$ ipython --no-banner

In [1]: import numpy as np

In [2]: from numpy import linalg as LA

In [3]: np.set_printoptions(precision=3, suppress=True, linewidth=200)

In [4]: u = np.array([1, 2, 1, 0, 0, 1]) + 0.5

In [5]: mat = np.eye(6) - 2 * np.outer(u, u) / (u @ u)

In [6]: mat
Out[6]: 
array([[ 0.667, -0.556, -0.333, -0.111, -0.111, -0.333],
       [-0.556,  0.074, -0.556, -0.185, -0.185, -0.556],
       [-0.333, -0.556,  0.667, -0.111, -0.111, -0.333],
       [-0.111, -0.185, -0.111,  0.963, -0.037, -0.111],
       [-0.111, -0.185, -0.111, -0.037,  0.963, -0.111],
       [-0.333, -0.556, -0.333, -0.111, -0.111,  0.667]])

In [7]: vec = np.array([1, 2, -1, 3, 2, 2])

In [8]: rhs = mat @ vec

In [9]: beta, lr = np.zeros(6), 1 / LA.norm(mat, 2) ** 2

In [10]: for i in range(150):
    ...:     beta -= lr * mat.T @ (mat @ beta - rhs)
    ...:     if i % 50 == 0: print(i, round(LA.norm(mat @ beta - rhs), 3))
    ...: 
0 0.0
50 0.0
100 0.0

In [11]: beta
Out[11]: array([ 1.,  2., -1.,  3.,  2.,  2.])

In [12]: vals, V = LA.eigh(mat)

In [13]: (vals > 1e-8).sum(), (vals < -1e-8).sum()
Out[13]: (np.int64(5), np.int64(1))

In [14]: LA.eigvalsh(mat @ mat)
Out[14]: array([1., 1., 1., 1., 1., 1.])

In [15]: LA.svd(mat, compute_uv=False)
Out[15]: array([1., 1., 1., 1., 1., 1.])

In [16]: V @ np.diag(vals) @ V.T
Out[16]: 
array([[ 0.667, -0.556, -0.333, -0.111, -0.111, -0.333],
       [-0.556,  0.074, -0.556, -0.185, -0.185, -0.556],
       [-0.333, -0.556,  0.667, -0.111, -0.111, -0.333],
       [-0.111, -0.185, -0.111,  0.963, -0.037, -0.111],
       [-0.111, -0.185, -0.111, -0.037,  0.963, -0.111],
       [-0.333, -0.556, -0.333, -0.111, -0.111,  0.667]])

In [17]: np.round(vals.sum(), 3), np.trace(mat)
Out[17]: (np.float64(4.0), np.float64(4.0))

In [18]: M2 = LA.inv(mat)

In [19]: np.round(LA.det(mat) * LA.det(M2), 3)
Out[19]: np.float64(1.0)

In [20]: np.round(mat @ M2, 3) + 0
Out[20]: 
array([[1., 0., 0., 0., 0., 0.],
       [0., 1., 0., 0., 0., 0.],
       [0., 0., 1., 0., 0., 0.],
       [0., 0., 0., 1., 0., 0.],
       [0., 0., 0., 0., 1., 0.],
       [0., 0., 0., 0., 0., 1.]])

In [21]: round(float(LA.slogdet(mat)[0]), 3)
Out[21]: -1.0

In [22]: u, g = mat[3], mat[5]

In [23]: u @ g
Out[23]: np.float64(0.0)

In [24]: u @ u
Out[24]: np.float64(1.0)

In [25]: pr = (u @ g) / (u @ u) * u

In [26]: np.outer(u, g)
Out[26]: 
array([[ 0.037,  0.062,  0.037,  0.012,  0.012, -0.074],
       [ 0.062,  0.103,  0.062,  0.021,  0.021, -0.123],
       [ 0.037,  0.062,  0.037,  0.012,  0.012, -0.074],
       [-0.321, -0.535, -0.321, -0.107, -0.107,  0.642],
       [ 0.012,  0.021,  0.012,  0.004,  0.004, -0.025],
       [ 0.037,  0.062,  0.037,  0.012,  0.012, -0.074]])

In [27]: np.round(LA.norm(u + g) ** 2 + LA.norm(u - g) ** 2, 3)
Out[27]: np.float64(4.0)

In [28]: g - pr
Out[28]: array([-0.333, -0.556, -0.333, -0.111, -0.111,  0.667])

In [29]: J = np.array([[-3, -3, -3, -3, -3, -3, -3],
    ...:     [-3, -6, -6, -6, -6, -6, -6],
    ...:     [-3, -6, -9, -9, -9, -9, -9],
    ...:     [-3, -6, -9, -12, -12, -12, -12],
    ...:     [-3, -6, -9, -12, -15, -15, -15],
    ...:     [-3, -6, -9, -12, -15, -18, -18],
    ...:     [-3, -6, -9, -12, -15, -18, -21]])

In [30]: J
Out[30]: 
array([[ -3,  -3,  -3,  -3,  -3,  -3,  -3],
       [ -3,  -6,  -6,  -6,  -6,  -6,  -6],
       [ -3,  -6,  -9,  -9,  -9,  -9,  -9],
       [ -3,  -6,  -9, -12, -12, -12, -12],
       [ -3,  -6,  -9, -12, -15, -15, -15],
       [ -3,  -6,  -9, -12, -15, -18, -18],
       [ -3,  -6,  -9, -12, -15, -18, -21]])

In [31]: cov = mat.T @ mat

In [32]: np.trace(cov), (mat ** 2).sum()
Out[32]: (np.float64(6.0), np.float64(6.0))

In [33]: np.allclose(cov, cov.T)
Out[33]: True

In [34]: LA.eigvalsh(cov)[::-1]
Out[34]: array([1., 1., 1., 1., 1., 1.])

In [35]: np.diag(cov)
Out[35]: array([1., 1., 1., 1., 1., 1.])
